$ python3 -q
>>> import numpy as np
>>> np.set_printoptions(suppress=True, linewidth=120)
>>> A = np.load("layer9.npy")
>>> A
array([[ 2, -3,  0,  5,  0, -9, -4],
       [ 2,  7, 28, -9,  7, -7,  3],
       [-3,  8, -4, -5, -1,  7, -9],
       [ 3,  6,  4,  1,  1,  7, -6],
       [-6,  1, 24, -4,  6,  4,  8]])
>>> x = np.array([3, -3, 1, 2, -2, -2, 2])
>>> print((A * x).sum(axis=1))
[ 35   1 -77 -31  -9]
>>> x @ A
Traceback (most recent call last):
  File "<python-input-6>", line 1, in <module>
    x @ A
    ~~^~~
ValueError: matmul: Input operand 1 has a mismatch in its core dimension 0, with gufunc signature (n?,k),(k,m?)->(n?,m?) (size 5 is different from 7)
>>> np.linalg.norm(A @ x) <= np.linalg.norm(A, 2) * np.linalg.norm(x) + 1e-9
np.True_
>>> K = np.loadtxt("case13.csv", delimiter=",")
>>> K
array([[-0.8, -0.3, -0.1, -0.5, -0.1, -1.2, -0.4, -1. , -0.9],
       [ 2.2,  0.7,  0. ,  1.5,  0.1,  3.7,  1.4,  3.6,  2.9],
       [ 4.4,  1.3, -0.1,  2.8, -0.1,  7.2,  2.8,  7. ,  5.8],
       [-0.9, -0.2,  0.1, -0.7, -0.1, -1.4, -0.5, -1.3, -1.2],
       [-0.1,  0.1,  0.2, -0.2, -0.1, -0.2, -0.2, -0.1, -0.2],
       [ 0. , -0.1,  0. ,  0.2,  0. , -0.1,  0. ,  0.1,  0. ],
       [ 1.8,  0.7,  0. ,  1.3,  0.1,  3.1,  1.3,  3.1,  2.6],
       [ 2. ,  0.7,  0.1,  1.4,  0. ,  3.5,  1.6,  3.5,  2.8],
       [-4. , -1.4,  0. , -2.8,  0.1, -6.8, -2.5, -6.8, -5.2],
       [ 4.1,  1.6, -0.1,  2.7, -0.2,  6.8,  3. ,  6.7,  5.3],
       [-0.7, -0.4,  0. , -0.7,  0.2, -1.2, -0.6, -1.3, -1. ],
       [ 4. ,  1.4,  0.1,  2.9, -0.1,  6.7,  2.8,  6.8,  5.5],
       [ 0.5,  0.4,  0.1,  0.3, -0.1,  0.7,  0.3,  0.7,  0.4],
       [ 3.8,  1.4,  0.1,  2.5,  0. ,  6.6,  2.5,  6.5,  5.2],
       [ 0.1,  0.1, -0.1,  0. ,  0.1,  0.4,  0. ,  0.3,  0.2],
       [ 4. ,  1.3, -0.1,  2.6,  0.1,  6.7,  2.5,  6.4,  5.3],
       [ 1.2,  0.4,  0. ,  0.8,  0.1,  1.7,  0.7,  2. ,  1.5],
       [ 2.8,  0.8,  0.2,  1.9,  0. ,  4.9,  2.1,  4.9,  3.8],
       [-1.1, -0.3,  0.1, -0.6,  0. , -1.9, -0.8, -1.9, -1.7]])
>>> dist = np.linalg.norm(K[:, None] - K[None], axis=-1)
>>> dist.shape
(19, 19)
>>> dist[7].round(1)
array([ 8.5,  0.4,  6.7,  9. ,  6.8,  6.4,  0.7,  0. , 18.7,  6. ,  8.8,  6.1,  5.2,  5.5,  5.9,  5.6,  3. ,  2.5,
        9.9])
>>> print(np.round(np.linalg.norm(K - K.mean(axis=0), axis=1), 1))
[ 5.9  2.9  9.3  6.4  4.1  3.8  2.   2.7 16.1  8.7  6.1  8.7  2.5  8.1  3.3  8.3  0.4  5.1  7.3]
>>> np.flatnonzero(dist[7] < dist.mean() / 2)
array([ 1,  6,  7, 16, 17])
>>> r0 = np.array([0, 0, 0, 0, 1, 3, 3]) + 0.5
>>> arr = np.outer(r0, r0) / (r0 @ r0)
>>> print(arr.round(1) + 0)
[[0.  0.  0.  0.  0.  0.1 0.1]
 [0.  0.  0.  0.  0.  0.1 0.1]
 [0.  0.  0.  0.  0.  0.1 0.1]
 [0.  0.  0.  0.  0.  0.1 0.1]
 [0.  0.  0.  0.  0.1 0.2 0.2]
 [0.1 0.1 0.1 0.1 0.2 0.4 0.4]
 [0.1 0.1 0.1 0.1 0.2 0.4 0.4]]
>>> rng = np.random.default_rng(274)
>>> other = arr + rng.integers(-2, 3, (7, 1)) @ rng.integers(-2, 3, (1, 7))
>>> other.round(1) + 0
array([[ 0. ,  0. ,  0. ,  0. ,  0. ,  0.1,  0.1],
       [ 4. ,  4. ,  0. ,  4. ,  2. ,  2.1, -3.9],
       [-4. , -4. ,  0. , -4. , -2. , -1.9,  4.1],
       [-2. , -2. ,  0. , -2. , -1. , -0.9,  2.1],
       [-4. , -4. ,  0. , -4. , -1.9, -1.8,  4.2],
       [ 0.1,  0.1,  0.1,  0.1,  0.2,  0.4,  0.4],
       [-1.9, -1.9,  0.1, -1.9, -0.8, -0.6,  2.4]])
>>> np.linalg.matrix_rank(other - arr, tol=1e-8)
np.int64(1)
>>> np.round(np.linalg.svd(other - arr, compute_uv=False), 1) + 0
array([15.9,  0. ,  0. ,  0. ,  0. ,  0. ,  0. ])
>>> np.round(other - arr, 1)
array([[ 0.,  0.,  0.,  0.,  0.,  0.,  0.],
       [ 4.,  4.,  0.,  4.,  2.,  2., -4.],
       [-4., -4.,  0., -4., -2., -2.,  4.],
       [-2., -2.,  0., -2., -1., -1.,  2.],
       [-4., -4.,  0., -4., -2., -2.,  4.],
       [ 0.,  0.,  0.,  0.,  0.,  0.,  0.],
       [-2., -2.,  0., -2., -1., -1.,  2.]])
>>> left, sigma, VT = np.linalg.svd(arr)
>>> vecs = VT[:(sigma > 1e-8).sum()]
>>> x = arr[0] + -2 * arr[6] + rng.integers(2) * np.eye(7)[0]
>>> x.round(1)
array([-0.1, -0.1, -0.1, -0.1, -0.4, -0.8, -0.8])
>>> np.round(np.diag(vecs.T @ vecs), 1) + 0
array([0. , 0. , 0. , 0. , 0.1, 0.4, 0.4])
>>> np.allclose(vecs.T @ vecs @ x, x)
True
>>> np.linalg.matrix_rank(np.vstack([arr, x]))
np.int64(1)
>>> print(np.round(vecs.T @ vecs, 1) + 0)
[[0.  0.  0.  0.  0.  0.1 0.1]
 [0.  0.  0.  0.  0.  0.1 0.1]
 [0.  0.  0.  0.  0.  0.1 0.1]
 [0.  0.  0.  0.  0.  0.1 0.1]
 [0.  0.  0.  0.  0.1 0.2 0.2]
 [0.1 0.1 0.1 0.1 0.2 0.4 0.4]
 [0.1 0.1 0.1 0.1 0.2 0.4 0.4]]
>>> rk = np.linalg.matrix_rank(arr)
>>> rk
np.int64(1)
>>> null = np.linalg.svd(arr)[2][rk:].T
>>> np.allclose(arr @ null, 0)
True
>>> [int(np.linalg.matrix_rank(arr[:i])) for i in range(1, len(arr) + 1)]
[1, 1, 1, 1, 1, 1, 1]
>>> round(np.linalg.norm(arr, 2) / np.linalg.norm(arr), 1)
np.float64(1.0)
>>> np.argsort(-np.linalg.norm(arr, axis=0).round(6), kind="stable")[:3]
array([5, 6, 4])
>>> print(np.linalg.cond(arr) > 100)
True
>>> w, vecs = np.linalg.eigh(arr)
>>> np.round(vecs.T @ arr @ vecs, 1) + 0
array([[0., 0., 0., 0., 0., 0., 0.],
       [0., 0., 0., 0., 0., 0., 0.],
       [0., 0., 0., 0., 0., 0., 0.],
       [0., 0., 0., 0., 0., 0., 0.],
       [0., 0., 0., 0., 0., 0., 0.],
       [0., 0., 0., 0., 0., 0., 0.],
       [0., 0., 0., 0., 0., 0., 1.]])
>>> w.sum(), np.trace(arr)
(np.float64(1.0), np.float64(1.0))
>>> np.round(np.linalg.svd(arr, compute_uv=False), 1) + 0
array([1., 0., 0., 0., 0., 0., 0.])
>>> np.round(vecs.T @ vecs, 1) + 0
array([[1., 0., 0., 0., 0., 0., 0.],
       [0., 1., 0., 0., 0., 0., 0.],
       [0., 0., 1., 0., 0., 0., 0.],
       [0., 0., 0., 1., 0., 0., 0.],
       [0., 0., 0., 0., 1., 0., 0.],
       [0., 0., 0., 0., 0., 1., 0.],
       [0., 0., 0., 0., 0., 0., 1.]])
>>> (w > 1e-8).sum(), (w < -1e-8).sum()
(np.int64(1), np.int64(0))
>>> np.round(np.linalg.eigvalsh(arr + -3 * np.eye(7)), 1)
array([-3., -3., -3., -3., -3., -3., -2.])
